$ python -q
>>> import numpy as np
>>> np.set_printoptions(precision=1, suppress=True, linewidth=140, floatmode="fixed")
>>> Q, _ = np.linalg.qr(np.array([[0.4, -0.2, 0.4], [1.3, -0.6, 0.1], [-0.4, 0.4, 1.4]]))
>>> A = Q[:, :3]
>>> A.round(1) + 0
array([[-0.3,  0.0,  1.0],
       [-0.9, -0.3, -0.3],
       [ 0.3, -1.0,  0.1]])
>>> x = np.array([3, 0, 0])
>>> rhs = A @ x
>>> rhs
array([-0.8, -2.8,  0.8])
>>> np.round(np.linalg.solve(A.T, A[1]), 1) + 0
array([0.0, 1.0, 0.0])
>>> np.round(np.linalg.solve(A, rhs + A[:, 2]), 1) + 0
array([3.0, 0.0, 1.0])
>>> np.round(np.linalg.solve(A, 4 * rhs), 1) + 0
array([12.0,  0.0,  0.0])
>>> x = np.array([1, 2, 1])
>>> np.linalg.norm(A @ x) <= np.linalg.norm(A, 2) * np.linalg.norm(x) + 1e-9
np.True_
>>> np.sign((A @ x).round(6))
array([ 1.0, -1.0, -1.0])
>>> np.round(A * x, 1) + 0
array([[-0.3,  0.0,  1.0],
       [-0.9, -0.6, -0.3],
       [ 0.3, -1.9,  0.1]])
>>> (A * x).sum(axis=1)
array([ 0.6, -1.8, -1.6])
>>> A @ np.ones(3)
array([ 0.7, -1.5, -0.6])
>>> A @ np.eye(3)[0]
array([-0.3, -0.9,  0.3])
>>> np.einsum("ij,j->i", A, x)
array([ 0.6, -1.8, -1.6])
>>> u, v = A[2], A[1]
>>> round(u @ v, 1)
np.float64(0.0)
>>> round(float(u @ u), 1)
1.0
>>> p = (u @ v) / (u @ u) * u
>>> np.round(np.outer(u, v), 1) + 0
array([[-0.3, -0.1, -0.1],
       [ 0.9,  0.3,  0.3],
       [-0.1,  0.0,  0.0]])
>>> p.round(1) + 0
array([0.0, 0.0, 0.0])
>>> v - p
array([-0.9, -0.3, -0.3])
>>> (v - p) @ u
np.float64(0.0)
